>>> import numpy as np
>>> np.set_printoptions(precision=2, suppress=True, linewidth=120, floatmode="fixed")
>>> m1 = np.array([[0, 3, 2, 3, 2, 2],
...     [3, 0, 3, 4, 1, 1],
...     [2, 3, 6, 3, 0, 4],
...     [3, 4, 3, 6, 1, 2],
...     [2, 1, 0, 1, 2, 3],
...     [2, 1, 4, 2, 3, 2]])
>>> round(float(np.linalg.eigvalsh(m1).min()), 2)
-3.45
>>> rng = np.random.default_rng(7)
>>> lab = rng.permutation(6)
>>> print(lab)
[5 2 0 4 1 3]
>>> out = m1[lab][:, lab]
>>> np.allclose(out, m1)
False
>>> x = np.array([0, 0, 0, 2, -1, 2])
>>> rhs = m1 @ x
>>> rhs
array([ 8,  9, 14, 15,  6,  5])
>>> print(np.round(np.linalg.solve(m1.T, m1[0]), 2) + 0)
[1.00 0.00 0.00 0.00 0.00 0.00]
>>> np.round(np.linalg.solve(m1, rhs + m1[:, 4]), 2) + 0
array([0.00, 0.00, 0.00, 2.00, 0.00, 2.00])
>>> np.round(np.linalg.solve(m1, -3 * rhs), 2) + 0
array([ 0.00,  0.00,  0.00, -6.00,  3.00, -6.00])
>>> out = np.linalg.inv(m1)
>>> print(round(float(np.linalg.det(m1) * np.linalg.det(out)), 2))
1.0
>>> np.round(m1 @ out, 2) + 0
array([[1.00, 0.00, 0.00, 0.00, 0.00, 0.00],
       [0.00, 1.00, 0.00, 0.00, 0.00, 0.00],
       [0.00, 0.00, 1.00, 0.00, 0.00, 0.00],
       [0.00, 0.00, 0.00, 1.00, 0.00, 0.00],
       [0.00, 0.00, 0.00, 0.00, 1.00, 0.00],
       [0.00, 0.00, 0.00, 0.00, 0.00, 1.00]])
>>> print(round(np.linalg.slogdet(m1)[0], 2))
-1.0
>>> np.allclose(out, m1.T)
False
>>> print(np.round(np.linalg.norm(m1, "nuc"), 2))
28.94
>>> round(np.linalg.norm(m1) ** 2 / np.linalg.norm(m1, 2) ** 2, 2)
np.float64(1.2)
>>> print(np.round(np.linalg.norm(m1, 2), 2))
15.06
>>> round(float(np.linalg.norm(m1, 1)), 2), np.round(np.linalg.norm(m1, np.inf), 2)
(19.0, np.float64(19.0))
>>> out = np.array([[4, 6, 6, 7, 2, 0, 5, 0],
...     [5, 1, 4, 8, 9, 9, 7, 7],
...     [4, 9, 7, 5, 4, 6, 9, 4],
...     [7, 4, 0, 7, 9, 1, 5, 6],
...     [1, 0, 1, 5, 1, 5, 4, 5],
...     [4, 4, 4, 8, 9, 9, 3, 7],
...     [3, 2, 2, 5, 4, 6, 8, 4],
...     [9, 9, 8, 8, 8, 0, 1, 9]])
>>> basis = np.array([[-5]])
>>> M = np.block([[out, np.array([[2], [1], [2], [3], [0], [3], [3], [2]])], [np.zeros((1, 8)), basis]])
>>> M
array([[ 4.00,  6.00,  6.00,  7.00,  2.00,  0.00,  5.00,  0.00,  2.00],
       [ 5.00,  1.00,  4.00,  8.00,  9.00,  9.00,  7.00,  7.00,  1.00],
       [ 4.00,  9.00,  7.00,  5.00,  4.00,  6.00,  9.00,  4.00,  2.00],
       [ 7.00,  4.00,  0.00,  7.00,  9.00,  1.00,  5.00,  6.00,  3.00],
       [ 1.00,  0.00,  1.00,  5.00,  1.00,  5.00,  4.00,  5.00,  0.00],
       [ 4.00,  4.00,  4.00,  8.00,  9.00,  9.00,  3.00,  7.00,  3.00],
       [ 3.00,  2.00,  2.00,  5.00,  4.00,  6.00,  8.00,  4.00,  3.00],
       [ 9.00,  9.00,  8.00,  8.00,  8.00,  0.00,  1.00,  9.00,  2.00],
       [ 0.00,  0.00,  0.00,  0.00,  0.00,  0.00,  0.00,  0.00, -5.00]])
>>> cov = M.T @ M
>>> np.diag(cov)
array([213.00, 235.00, 186.00, 365.00, 344.00, 260.00, 270.00, 272.00,  65.00])
>>> np.trace(cov), (M ** 2).sum()
(np.float64(2210.0), np.float64(2210.0))
>>> np.allclose(cov, cov.T)
True
